$ python3 -q
>>> import numpy as np
>>> from numpy import linalg as LA
>>> np.set_printoptions(suppress=True, linewidth=200)
>>> tidy = lambda a: np.round(a, 3) + 0
>>> m1 = np.load("test9.npy")
>>> print(m1)
[[ 1  0  0  0]
 [ 1  1  0  0]
 [-2  2  1  0]
 [ 2 -1  2  1]]
>>> W = np.array([[-3, 1, 3], [1, -1, 0], [3, -1, -1], [1, 0, -1]])
>>> c = np.array([2, 1, 0])
>>> hid = np.maximum(m1 @ W + c, 0)
>>> print(LA.matrix_rank(hid))
3
>>> print((hid > 0).astype(int))
[[0 1 1]
 [0 1 1]
 [1 0 0]
 [1 1 1]]
>>> print(hid)
[[ 0  2  3]
 [ 0  1  3]
 [13  0  0]
 [ 2  2  3]]
>>> cent = np.array([[4, -2], [3, -4], [-3, 1]])
>>> print(W @ cent)
[[-18   5]
 [  1   2]
 [ 12  -3]
 [  7  -3]]
>>> F = np.loadtxt("out2.csv", delimiter=",")
>>> print(F)
[[  0.  -7. -12.  -7.   6.   8.  -7.   7.  -7.   0.  -2.  10. -10.  -9.]
 [  7.   0.   5. -11.  -5. -13.  -4.  -5.   7.   8.   1.   4.  -6.  -1.]
 [ 12.  -5.   0.   2.   8. -10.   2.   1.  11.   2.   0.  -3.   2.  18.]
 [  7.  11.  -2.   0.  -5.  -9.  17.  -2.   0.  -4.  -1.  -3.  -5.   6.]
 [ -6.   5.  -8.   5.   0.   7. -11.  12.   8.   2.  10.   8.   2.  -8.]
 [ -8.  13.  10.   9.  -7.   0.  -3.   5.  -2.  14.  -7.  12.   8. -15.]
 [  7.   4.  -2. -17.  11.   3.   0.   3.  -4.   3.  -6.  -8.  -3.  14.]
 [ -7.   5.  -1.   2. -12.  -5.  -3.   0. -12.   3.  -5.  -1.   5.  -3.]
 [  7.  -7. -11.   0.  -8.   2.   4.  12.   0.   7.  -4.  -6.   1.   5.]
 [  0.  -8.  -2.   4.  -2. -14.  -3.  -3.  -7.   0.   7.   0.   0.  -4.]
 [  2.  -1.   0.   1. -10.   7.   6.   5.   4.  -7.   0.   5.  -4.   6.]
 [-10.  -4.   3.   3.  -8. -12.   8.   1.   6.   0.  -5.   0. -11.  -3.]
 [ 10.   6.  -2.   5.  -2.  -8.   3.  -5.  -1.   0.   4.  11.   0. -13.]
 [  9.   1. -18.  -6.   8.  15. -14.   3.  -5.   4.  -6.   3.  13.   0.]]
>>> # skew-symmetric
>>> cov = F.T @ F
>>> print(np.trace(cov), (F ** 2).sum())
9786.0 9786.0
>>> print((F @ F.T).shape)
(14, 14)
>>> f = np.array([-6, -5, -3, 1, 5, 7, -5, -9, 5, -6, 0, -2, -1, -4])
>>> other = F + np.outer(f, np.eye(14)[10])
>>> print(LA.matrix_rank(other - F))
1
>>> print(LA.matrix_rank(LA.inv(other) - LA.inv(F), tol=1e-8))
1
>>> left, sig, vt = LA.svd(F, full_matrices=False)
>>> print(tidy(np.cumsum(sig ** 2) / np.sum(sig ** 2)))
[0.251 0.501 0.59  0.678 0.751 0.823 0.881 0.939 0.96  0.981 0.99  1.    1.    1.   ]
>>> print(tidy(sig))
[49.52  49.52  29.442 29.442 26.626 26.626 23.771 23.771 14.38  14.38   9.558  9.558  1.311  1.311]
>>> print(np.allclose(left * sig @ vt, F))
True
>>> print(tidy(np.sqrt((sig ** 2).sum())), tidy(LA.norm(F)))
98.924 98.924
>>> data = np.maximum(np.array([[5],
...     [-5],
...     [-2],
...     [-1],
...     [-4],
...     [-3],
...     [4],
...     [0],
...     [-1],
...     [-5],
...     [0],
...     [-2],
...     [-5],
...     [2],
...     [-4],
...     [2],
...     [-4],
...     [-1],
...     [1],
...     [-2],
...     [-4],
...     [-4],
...     [4],
...     [3],
...     [2],
...     [1],
...     [2],
...     [1],
...     [1]]) @ np.array([[1, 0, 1, 0, 1, 2, 0, 2, 1, 1, 0]]) + np.array([0, 1, 3, 0, 1, 4, 6, 0, 7, 1, 3]), 0)
>>> print(data)
[[ 5  1  8  0  6 14  6 10 12  6  3]
 [ 0  1  0  0  0  0  6  0  2  0  3]
 [ 0  1  1  0  0  0  6  0  5  0  3]
 [ 0  1  2  0  0  2  6  0  6  0  3]
 [ 0  1  0  0  0  0  6  0  3  0  3]
 [ 0  1  0  0  0  0  6  0  4  0  3]
 [ 4  1  7  0  5 12  6  8 11  5  3]
 [ 0  1  3  0  1  4  6  0  7  1  3]
 [ 0  1  2  0  0  2  6  0  6  0  3]
 [ 0  1  0  0  0  0  6  0  2  0  3]
 [ 0  1  3  0  1  4  6  0  7  1  3]
 [ 0  1  1  0  0  0  6  0  5  0  3]
 [ 0  1  0  0  0  0  6  0  2  0  3]
 [ 2  1  5  0  3  8  6  4  9  3  3]
 [ 0  1  0  0  0  0  6  0  3  0  3]
 [ 2  1  5  0  3  8  6  4  9  3  3]
 [ 0  1  0  0  0  0  6  0  3  0  3]
 [ 0  1  2  0  0  2  6  0  6  0  3]
 [ 1  1  4  0  2  6  6  2  8  2  3]
 [ 0  1  1  0  0  0  6  0  5  0  3]
 [ 0  1  0  0  0  0  6  0  3  0  3]
 [ 0  1  0  0  0  0  6  0  3  0  3]
 [ 4  1  7  0  5 12  6  8 11  5  3]
 [ 3  1  6  0  4 10  6  6 10  4  3]
 [ 2  1  5  0  3  8  6  4  9  3  3]
 [ 1  1  4  0  2  6  6  2  8  2  3]
 [ 2  1  5  0  3  8  6  4  9  3  3]
 [ 1  1  4  0  2  6  6  2  8  2  3]
 [ 1  1  4  0  2  6  6  2  8  2  3]]
>>> r = LA.matrix_rank(data)
>>> print(r)
6
>>> ns = LA.svd(data)[2][r:].T
>>> print([int(LA.matrix_rank(data[:, :j + 1])) for j in range(11)])
[1, 2, 3, 3, 4, 5, 5, 5, 6, 6, 6]
>>> print([int(LA.matrix_rank(np.delete(data, i, axis=0))) for i in range(29)])
[6, 6, 6, 6, 6, 6, 6, 6, 6, 6, 6, 6, 6, 6, 6, 6, 6, 6, 6, 6, 6, 6, 6, 6, 6, 6, 6, 6, 6]
>>> print(ns.shape)
(11, 5)
>>> print(tidy(ns @ ns.T))
[[ 0.8    0.     0.     0.     0.     0.     0.    -0.4    0.     0.     0.   ]
 [ 0.     0.978  0.     0.     0.     0.    -0.13   0.     0.     0.    -0.065]
 [ 0.     0.     0.     0.     0.     0.     0.     0.     0.     0.     0.   ]
 [ 0.     0.     0.     1.     0.     0.     0.     0.     0.     0.     0.   ]
 [ 0.     0.     0.     0.     0.5    0.     0.     0.     0.    -0.5    0.   ]
 [ 0.     0.     0.     0.     0.     0.     0.     0.     0.     0.     0.   ]
 [ 0.    -0.13   0.     0.     0.     0.     0.217  0.     0.     0.    -0.391]
 [-0.4    0.     0.     0.     0.     0.     0.     0.2    0.     0.     0.   ]
 [ 0.     0.     0.     0.     0.     0.     0.     0.     0.     0.     0.   ]
 [ 0.     0.     0.     0.    -0.5    0.     0.     0.     0.     0.5    0.   ]
 [ 0.    -0.065  0.     0.     0.     0.    -0.391  0.     0.     0.     0.804]]
>>> M = 0.9 ** np.abs(np.subtract.outer(np.arange(5), np.arange(5)))
>>> print(tidy(M))
[[1.    0.9   0.81  0.729 0.656]
 [0.9   1.    0.9   0.81  0.729]
 [0.81  0.9   1.    0.9   0.81 ]
 [0.729 0.81  0.9   1.    0.9  ]
 [0.656 0.729 0.81  0.9   1.   ]]
>>> # equal to its transpose
>>> x = np.array([1, 1, -2, 3, 1])
>>> target = M @ x
>>> print(tidy(target))
[3.123 3.259 3.22  3.639 3.465]
>>> print(tidy(LA.solve(M, target + M[:, 3])))
[ 1.  1. -2.  4.  1.]
>>> print(tidy(LA.solve(M, 4 * target)))
[ 4.  4. -8. 12.  4.]
>>> print(tidy(LA.solve(M.T, M[1])))
[0. 1. 0. 0. 0.]
>>> w, evecs = LA.eigh(M)
>>> print(tidy(LA.eigvalsh(M @ M)))
[ 0.003  0.006  0.021  0.207 18.166]
>>> print(np.unique(w.round(6) + 0, return_counts=True)[1])
[1 1 1 1 1]
>>> print(tidy(LA.eigvalsh(M + 2 * np.eye(5))))
[2.058 2.079 2.146 2.454 6.262]
>>> print(tidy(evecs.T @ M @ evecs))
[[0.058 0.    0.    0.    0.   ]
 [0.    0.079 0.    0.    0.   ]
 [0.    0.    0.146 0.    0.   ]
 [0.    0.    0.    0.454 0.   ]
 [0.    0.    0.    0.    4.262]]
>>> print((w > 1e-8).sum(), (w < -1e-8).sum())
5 0
